% python3 -q
>>> import numpy as np
>>> import numpy.linalg as la
>>> np.set_printoptions(precision=1, suppress=True, linewidth=140, floatmode="fixed")
>>> W0 = np.load("test8.npy")
>>> W0.round(1) + 0
array([[ 0.9, -0.2, -0.1, -0.1, -0.1,  0.1],
       [-0.2,  0.3,  0.2, -0.1, -0.1,  0.4],
       [-0.1,  0.2,  0.3, -0.4, -0.2,  0.0],
       [-0.1, -0.1, -0.4,  0.7, -0.1,  0.1],
       [-0.1, -0.1, -0.2, -0.1,  0.9,  0.1],
       [ 0.1,  0.4,  0.0,  0.1,  0.1,  0.8]])
>>> out = W0 / la.norm(W0, axis=1, keepdims=True)
>>> gram = out @ out.T
>>> la.norm(out, axis=1)
array([1.0, 1.0, 1.0, 1.0, 1.0, 1.0])
>>> gram[1]
array([-0.4,  1.0,  0.5, -0.2, -0.2,  0.7])
>>> np.argwhere(np.triu(np.abs(gram) > 0.95, 1))
array([], shape=(0, 2), dtype=int64)
>>> round(np.degrees(np.arccos(np.clip(gram[1, 5], -1, 1))), 1)
np.float64(44.0)
>>> gram
array([[ 1.0, -0.4, -0.2, -0.2, -0.1,  0.1],
       [-0.4,  1.0,  0.5, -0.2, -0.2,  0.7],
       [-0.2,  0.5,  1.0, -0.8, -0.3, -0.1],
       [-0.2, -0.2, -0.8,  1.0, -0.2,  0.1],
       [-0.1, -0.2, -0.3, -0.2,  1.0,  0.1],
       [ 0.1,  0.7, -0.1,  0.1,  0.1,  1.0]])
>>> t3 = np.stack([W0, 2 * W0, W0[::-1]])
>>> la.norm(t3, axis=(1, 2))
array([2.0, 4.0, 2.0])
>>> la.matrix_rank(t3.reshape(3, -1))
np.int64(2)
>>> np.round(np.abs(la.eigvals(W0)).max(), 1)
np.float64(1.0)
>>> np.round(np.sort(np.abs(la.eigvals(W0))), 1) + 0
array([0.0, 0.0, 1.0, 1.0, 1.0, 1.0])
>>> np.allclose(W0 @ W0.T, W0.T @ W0)
True
>>> np.allclose(W0, W0.T)
True
>>> round(la.det(W0), 1)
np.float64(0.0)
>>> A = np.load("out15.npy")
>>> A
array([[16,  1,  5, 13, 10],
       [ 1,  4, 15, 15, 17],
       [ 5, 15, 16, 17,  8],
       [13, 15, 17, 16,  4],
       [10, 17,  8,  4,  4]])
>>> r0 = np.array([5, 9, 9, 3, 8])
>>> out = A + np.outer(r0, np.eye(5)[0])
>>> np.round(la.det(out) / la.det(A), 1), round(float(1 + la.solve(A, r0)[0]), 1)
(np.float64(0.8), 0.8)
>>> la.matrix_rank(la.inv(out) - la.inv(A), tol=1e-8)
np.int64(1)
>>> np.all(la.eigvalsh(A) > 0)
np.False_
>>> [round(float(la.det(A[:i, :i])), 2) + 0 for i in range(1, 6)]
[16.0, 63.0, -2542.0, 15405.0, 262710.0]
>>> round(float(la.eigvalsh(A).min()), 1)
-18.0
>>> q = A.astype(float).copy()
>>> for j in range(5):
...     q[:, j] -= q[:, :j] @ (q[:, :j].T @ q[:, j])
...     q[:, j] /= la.norm(q[:, j])
... 
>>> q.round(1) + 0
array([[ 0.7, -0.6,  0.1,  0.3,  0.2],
       [ 0.0,  0.2,  0.8, -0.3,  0.5],
       [ 0.2,  0.6,  0.2,  0.8, -0.1],
       [ 0.6,  0.2,  0.2, -0.4, -0.7],
       [ 0.4,  0.4, -0.5, -0.2,  0.5]])
>>> mat = np.load("run10.npy")
>>> mat
array([[ 0.0,  0.0,  0.0,  0.0,  0.0,  0.0,  0.0,  0.0,  0.0,  0.0,  1.0],
       [ 0.0,  0.0,  0.0,  0.0,  0.0,  0.0,  0.0,  0.0,  0.0,  0.0,  1.0],
       [ 0.0,  0.0,  0.0,  0.0,  0.0,  0.0,  0.0,  0.0,  0.0,  0.0, -2.0],
       [ 0.0,  0.0,  0.0,  0.0,  0.0,  0.0,  0.0,  0.0,  0.0,  0.0, -1.0],
       [ 0.0,  0.0,  0.0,  0.0,  0.0,  0.0,  0.0,  0.0,  0.0,  0.0, -1.0],
       [ 0.0,  0.0,  0.0,  0.0,  0.0,  0.0,  0.0,  0.0,  0.0,  0.0,  1.0],
       [ 0.0,  0.0,  0.0,  0.0,  0.0,  0.0,  0.0,  0.0,  0.0,  0.0,  2.0],
       [ 0.0,  0.0,  0.0,  0.0,  0.0,  0.0,  0.0,  0.0,  0.0,  0.0,  0.0],
       [ 0.0,  0.0,  0.0,  0.0,  0.0,  0.0,  0.0,  0.0,  0.0,  0.0,  1.0],
       [ 0.0,  0.0,  0.0,  0.0,  0.0,  0.0,  0.0,  0.0,  0.0,  0.0, -2.0],
       [ 1.0,  1.0, -2.0, -1.0, -1.0,  1.0,  2.0,  0.0,  1.0, -2.0,  0.0]])
>>> # row 1 repeats row 0
>>> ang = np.radians(120)
>>> r_ = np.eye(11)
>>> r_[8, 8] = r_[9, 9] = np.cos(ang)
>>> r_[8, 9], r_[9, 8] = -np.sin(ang), np.sin(ang)
>>> r_
array([[ 1.0,  0.0,  0.0,  0.0,  0.0,  0.0,  0.0,  0.0,  0.0,  0.0,  0.0],
       [ 0.0,  1.0,  0.0,  0.0,  0.0,  0.0,  0.0,  0.0,  0.0,  0.0,  0.0],
       [ 0.0,  0.0,  1.0,  0.0,  0.0,  0.0,  0.0,  0.0,  0.0,  0.0,  0.0],
       [ 0.0,  0.0,  0.0,  1.0,  0.0,  0.0,  0.0,  0.0,  0.0,  0.0,  0.0],
       [ 0.0,  0.0,  0.0,  0.0,  1.0,  0.0,  0.0,  0.0,  0.0,  0.0,  0.0],
       [ 0.0,  0.0,  0.0,  0.0,  0.0,  1.0,  0.0,  0.0,  0.0,  0.0,  0.0],
       [ 0.0,  0.0,  0.0,  0.0,  0.0,  0.0,  1.0,  0.0,  0.0,  0.0,  0.0],
       [ 0.0,  0.0,  0.0,  0.0,  0.0,  0.0,  0.0,  1.0,  0.0,  0.0,  0.0],
       [ 0.0,  0.0,  0.0,  0.0,  0.0,  0.0,  0.0,  0.0, -0.5, -0.9,  0.0],
       [ 0.0,  0.0,  0.0,  0.0,  0.0,  0.0,  0.0,  0.0,  0.9, -0.5,  0.0],
       [ 0.0,  0.0,  0.0,  0.0,  0.0,  0.0,  0.0,  0.0,  0.0,  0.0,  1.0]])
>>> out = mat @ r_.T
>>> np.abs(out - mat).max(axis=0)
array([0.0, 0.0, 0.0, 0.0, 0.0, 0.0, 0.0, 0.0, 0.2, 3.9, 0.0])
>>> out
array([[ 0.0,  0.0,  0.0,  0.0,  0.0,  0.0,  0.0,  0.0,  0.0,  0.0,  1.0],
       [ 0.0,  0.0,  0.0,  0.0,  0.0,  0.0,  0.0,  0.0,  0.0,  0.0,  1.0],
       [ 0.0,  0.0,  0.0,  0.0,  0.0,  0.0,  0.0,  0.0,  0.0,  0.0, -2.0],
       [ 0.0,  0.0,  0.0,  0.0,  0.0,  0.0,  0.0,  0.0,  0.0,  0.0, -1.0],
       [ 0.0,  0.0,  0.0,  0.0,  0.0,  0.0,  0.0,  0.0,  0.0,  0.0, -1.0],
       [ 0.0,  0.0,  0.0,  0.0,  0.0,  0.0,  0.0,  0.0,  0.0,  0.0,  1.0],
       [ 0.0,  0.0,  0.0,  0.0,  0.0,  0.0,  0.0,  0.0,  0.0,  0.0,  2.0],
       [ 0.0,  0.0,  0.0,  0.0,  0.0,  0.0,  0.0,  0.0,  0.0,  0.0,  0.0],
       [ 0.0,  0.0,  0.0,  0.0,  0.0,  0.0,  0.0,  0.0,  0.0,  0.0,  1.0],
       [ 0.0,  0.0,  0.0,  0.0,  0.0,  0.0,  0.0,  0.0,  0.0,  0.0, -2.0],
       [ 1.0,  1.0, -2.0, -1.0, -1.0,  1.0,  2.0,  0.0,  1.2,  1.9,  0.0]])
>>> rng = np.random.default_rng(94)
>>> idx = rng.permutation(5)
>>> idx
array([0, 4, 2, 3, 1])
>>> out = A[idx][:, idx]
>>> np.sort(np.abs(la.eigvals(out)))
array([ 2.6,  7.1, 14.6, 18.0, 54.9])
>>> round(float(la.det(out)), 1), np.round(la.det(A[idx]), 1)
(262710.0, np.float64(-262710.0))
>>> Uu, sigma, Vt = la.svd(mat)
>>> np.argmax(sigma[:-1] / (sigma[1:] + 1e-6)) + 1
np.int64(2)
>>> out = Uu[:, :2] @ np.diag(sigma[:2]) @ Vt[:2]
>>> out
array([[ 0.0,  0.0,  0.0,  0.0,  0.0,  0.0,  0.0,  0.0,  0.0,  0.0,  1.0],
       [ 0.0,  0.0,  0.0,  0.0,  0.0,  0.0,  0.0,  0.0,  0.0,  0.0,  1.0],
       [ 0.0,  0.0,  0.0,  0.0,  0.0,  0.0,  0.0,  0.0,  0.0,  0.0, -2.0],
       [ 0.0,  0.0,  0.0,  0.0,  0.0,  0.0,  0.0,  0.0,  0.0,  0.0, -1.0],
       [ 0.0,  0.0,  0.0,  0.0,  0.0,  0.0,  0.0,  0.0,  0.0,  0.0, -1.0],
       [ 0.0,  0.0,  0.0,  0.0,  0.0,  0.0,  0.0,  0.0,  0.0,  0.0,  1.0],
       [ 0.0,  0.0,  0.0,  0.0,  0.0,  0.0,  0.0,  0.0,  0.0,  0.0,  2.0],
       [ 0.0,  0.0,  0.0,  0.0,  0.0,  0.0,  0.0,  0.0,  0.0,  0.0,  0.0],
       [ 0.0,  0.0,  0.0,  0.0,  0.0,  0.0,  0.0,  0.0,  0.0,  0.0,  1.0],
       [ 0.0,  0.0,  0.0,  0.0,  0.0,  0.0,  0.0,  0.0,  0.0,  0.0, -2.0],
       [ 1.0,  1.0, -2.0, -1.0, -1.0,  1.0,  2.0,  0.0,  1.0, -2.0,  0.0]])
>>> arr = np.load("case14.npy")
>>> arr
array([[ 7, -9, -8, -5,  5, -1,  3,  2, -8,  0,  5,  8,  3, -2],
       [ 0, -5, -9,  0,  3,  5, -5,  5, -5,  2,  1,  7,  5, -9],
       [ 0,  0, -1,  2, -3,  3,  8,  9,  0, -6, -4, -8,  4,  7],
       [ 0,  0,  0, -2,  5, -9, -4,  6,  0,  5,  1, -2,  6,  1],
       [ 0,  0,  0,  0,  5,  4, -1,  9,  2,  0,  9,  3, -1,  8],
       [ 0,  0,  0,  0,  0,  4,  2, -6,  4,  4,  5, -1, -4,  7],
       [ 0,  0,  0,  0,  0,  0,  1, -2,  5, -9,  9, -2,  9, -2],
       [ 0,  0,  0,  0,  0,  0,  0, -3,  1,  9, -5,  4,  1,  0],
       [ 0,  0,  0,  0,  0,  0,  0,  0,  6, -4,  3,  9,  8,  4],
       [ 0,  0,  0,  0,  0,  0,  0,  0,  0, -4, -6, -7,  3, -5],
       [ 0,  0,  0,  0,  0,  0,  0,  0,  0,  0,  5,  4,  2,  0],
       [ 0,  0,  0,  0,  0,  0,  0,  0,  0,  0,  0, -4,  2, -2],
       [ 0,  0,  0,  0,  0,  0,  0,  0,  0,  0,  0,  0,  9,  6],
       [ 0,  0,  0,  0,  0,  0,  0,  0,  0,  0,  0,  0,  0, -9]])
>>> la.matrix_rank(arr, rtol=0.1)
np.int64(11)
>>> la.cond(arr) > 100
np.True_
>>> round(float(la.norm(arr, 2) / la.norm(arr)), 1)
0.5
